% python3 -q
>>> import numpy as np
>>> from numpy import linalg as LA
>>> np.set_printoptions(suppress=True, linewidth=200)
>>> def rd(a):
...     return np.round(a, 2) + 0
... 
>>> data = np.loadtxt("layer14.csv", delimiter=",")
>>> data
array([[6., 1.],
       [1., 6.]])
>>> w1 = np.array([[0, 1, 2, 1, 2, 3], [3, 3, 1, 3, 2, 3]])
>>> b = np.array([3, 0, 1, 0, 2, 1])
>>> hid = np.maximum(data @ w1 + b, 0)
>>> LA.matrix_rank(hid)
np.int64(2)
>>> hid
array([[ 6.,  9., 14.,  9., 16., 22.],
       [21., 19.,  9., 19., 16., 22.]])
>>> (hid > 0).mean(axis=0)
array([1., 1., 1., 1., 1., 1.])
>>> W2 = np.array([[1, 0], [1, 2], [1, 0], [0, 1], [0, 2], [0, 2]])
>>> hid @ W2
array([[ 29., 103.],
       [ 49., 133.]])
>>> w1 @ W2
array([[ 3, 13],
       [ 7, 19]])
>>> r0, g = data[1], data[0]
>>> r0 @ r0
np.float64(37.0)
>>> p = (r0 @ g) / (r0 @ r0) * r0
>>> rd(LA.norm(r0 + g) ** 2 + LA.norm(r0 - g) ** 2)
np.float64(148.0)
>>> LA.matrix_rank(np.outer(r0, g))
np.int64(1)
>>> rd((g - p) @ r0)
np.float64(0.0)
>>> x0 = np.ones(2)
>>> for _ in range(7):
...     x0 = data @ x0
...     x0 /= LA.norm(x0)
...     print(round(x0 @ data @ x0, 2))
... 
7.0
7.0
7.0
7.0
7.0
7.0
7.0
>>> rd(LA.eigvalsh(data)[-1])
np.float64(7.0)
>>> rd(x0)
array([0.71, 0.71])
>>> ev, V = LA.eigh(data)
>>> np.abs(V[:, -1]).round(6).argmax()
np.int64(0)
>>> (ev > 1e-8).sum(), (ev < -1e-8).sum()
(np.int64(2), np.int64(0))
>>> ev.sum(), np.trace(data)
(np.float64(12.0), np.float64(12.0))
>>> rd(LA.svd(data, compute_uv=False))
array([7., 5.])
>>> np.unique(ev.round(6) + 0, return_counts=True)[1]
array([1, 1])
>>> rd(LA.eigvalsh(data + -3 * np.eye(2)))
array([2., 4.])
>>> M = np.array([[-3, 2, 3, -3], [-3, 2, 3, -3], [0, 2, 1, -1], [3, 1, 1, 3]])
>>> def softmax(z):
...     e = np.exp(z - z.max(axis=-1, keepdims=True))
...     return e / e.sum(axis=-1, keepdims=True)
... 
>>> rd(softmax(M).sum(axis=1))
array([1., 1., 1., 1.])
>>> rd(softmax(10 * M[2]))
array([0., 1., 0., 0.])
>>> scores = M @ M.T / np.sqrt(4)
>>> rd(softmax(scores))
array([[0.5 , 0.5 , 0.  , 0.  ],
       [0.5 , 0.5 , 0.  , 0.  ],
       [0.47, 0.47, 0.06, 0.  ],
       [0.  , 0.  , 0.  , 1.  ]])
>>> rd(softmax(scores)[2] @ M)
array([-2.79,  2.  ,  2.87, -2.85])
>>> rd(softmax(scores + np.triu(np.full(scores.shape, -np.inf), 1)))
array([[1.  , 0.  , 0.  , 0.  ],
       [0.5 , 0.5 , 0.  , 0.  ],
       [0.47, 0.47, 0.06, 0.  ],
       [0.  , 0.  , 0.  , 1.  ]])
>>> softmax(scores).round(6).argmax(axis=1)
array([0, 0, 0, 3])
>>> rd(LA.norm(M, 2) / LA.norm(M))
np.float64(0.9)
>>> LA.matrix_rank(M, rtol=0.1)
np.int64(3)
>>> LA.cond(M) > 100
np.True_
>>> np.argsort(-LA.norm(M, axis=0).round(6), kind="stable")[:3]
array([3, 0, 2])
>>> rd(LA.norm(M) ** 2 / LA.norm(M, 2) ** 2)
np.float64(1.23)
>>> rd(LA.norm(M, axis=1))
array([5.57, 5.57, 2.45, 4.47])
>>> rd(LA.norm(M[3] - M[0]))
np.float64(8.77)
>>> np.unique(M.round(6), axis=0).shape
(3, 4)
>>> LA.lstsq(M[:-1].T, M[-1])[2]
np.int32(2)
>>> np.einsum("ii->", M)
np.int64(3)
>>> np.kron(np.eye(2, dtype=int), M)
array([[-3,  2,  3, -3,  0,  0,  0,  0],
       [-3,  2,  3, -3,  0,  0,  0,  0],
       [ 0,  2,  1, -1,  0,  0,  0,  0],
       [ 3,  1,  1,  3,  0,  0,  0,  0],
       [ 0,  0,  0,  0, -3,  2,  3, -3],
       [ 0,  0,  0,  0, -3,  2,  3, -3],
       [ 0,  0,  0,  0,  0,  2,  1, -1],
       [ 0,  0,  0,  0,  3,  1,  1,  3]])
>>> rd(LA.det(M.T))
np.float64(0.0)
>>> rd(LA.eigvals(M))
array([ 2.43+3.02j,  2.43-3.02j, -1.86+0.j  ,  0.  +0.j  ])
>>> rd(LA.eigvals(M).sum().real)
np.float64(3.0)
>>> np.einsum("ij,ji->", M, M)
np.int64(-3)
>>> rd(LA.det(2 * M)), rd(LA.det(M))
(np.float64(0.0), np.float64(0.0))
>>> mat = np.load("run9.npy")
>>> mat
array([[-0.4,  0.4,  1.7,  0.9, -0.1],
       [ 0.2,  0.7, -0.1, -1.2, -0.2],
       [-0.7,  0.7, -0.1,  0.9, -1.1],
       [ 0.2, -0.1, -0.2,  6.3,  0. ]])
>>> r0 = np.array([4, -4, -1])
>>> rd(np.polyval(r0, mat[0]))
array([ 1.24, -1.96,  3.76, -1.36, -0.56])
>>> w1 = np.array([[-1, -2], [1, 3], [-2, 0], [0, 2], [-2, 1]])
>>> b = np.array([4, 1])
>>> hid = np.maximum(mat @ w1 + b, 0)
>>> (hid > 0).astype(int)
array([[1, 1],
       [1, 1],
       [1, 1],
       [1, 1]])
>>> rd(hid)
array([[ 1.6,  4.7],
       [ 5.1,  0.1],
       [ 7.8,  5.2],
       [ 4.1, 12.9]])
>>> W2 = np.array([[1, 0], [1, 2]])
>>> (hid @ W2).round(6).argmax(axis=1)
array([1, 0, 0, 1])
>>> w1 @ W2
array([[-3, -4],
       [ 4,  6],
       [-2,  0],
       [ 2,  4],
       [-1,  2]])
>>> M2 = mat / np.sqrt((mat ** 2).mean(axis=1, keepdims=True))
>>> rd(M2[2])
array([-0.9 ,  0.9 , -0.13,  1.16, -1.42])
>>> low = LA.cholesky(data)
>>> rd(low)
array([[2.45, 0.  ],
       [0.41, 2.42]])
>>> rd(data / np.sqrt(np.outer(np.diag(data), np.diag(data))))
array([[1.  , 0.17],
       [0.17, 1.  ]])
>>> M2 = mat / LA.norm(mat, axis=1, keepdims=True)
>>> gram = M2 @ M2.T
>>> np.argwhere(np.triu(np.abs(gram) > 0.95, 1))
array([], shape=(0, 2), dtype=int64)
>>> rd(gram[0])
array([ 1.  , -0.36,  0.38,  0.41])
>>> rd(LA.norm(M2, axis=1))
array([1., 1., 1., 1.])
>>> (gram - 2 * np.eye(4)).round(6).argmax(axis=1)
array([3, 2, 3, 2])
>>> M2 = np.array([[-3, -2, -1], [1, -3, -1], [2, 0, -3]])
>>> M2[-1] = M2[0]
>>> A = M2 + 0.1 * np.eye(3)
>>> A
array([[-2.9, -2. , -1. ],
       [ 1. , -2.9, -1. ],
       [-3. , -2. , -0.9]])
>>> M2 = np.array([[-5, 5], [3, 3], [-2, -5]])
>>> rd(np.einsum("ik,kj->ij", A, M2))
array([[ 10.5, -15.5],
       [-11.7,   1.3],
       [ 10.8, -16.5]])
>>> np.vstack([A, M2.T]).shape
(5, 3)
>>> ev, V = LA.eig(A)
>>> rd(np.sort(LA.eigvals(A @ A)))
array([ 0.01,  8.41, 15.21])
>>> rd(np.sort(LA.eigvals(A.T)))
array([-3.9, -2.9,  0.1])
>>> rd(np.sort(LA.eigvals(LA.inv(A))))
array([-0.34, -0.26, 10.  ])
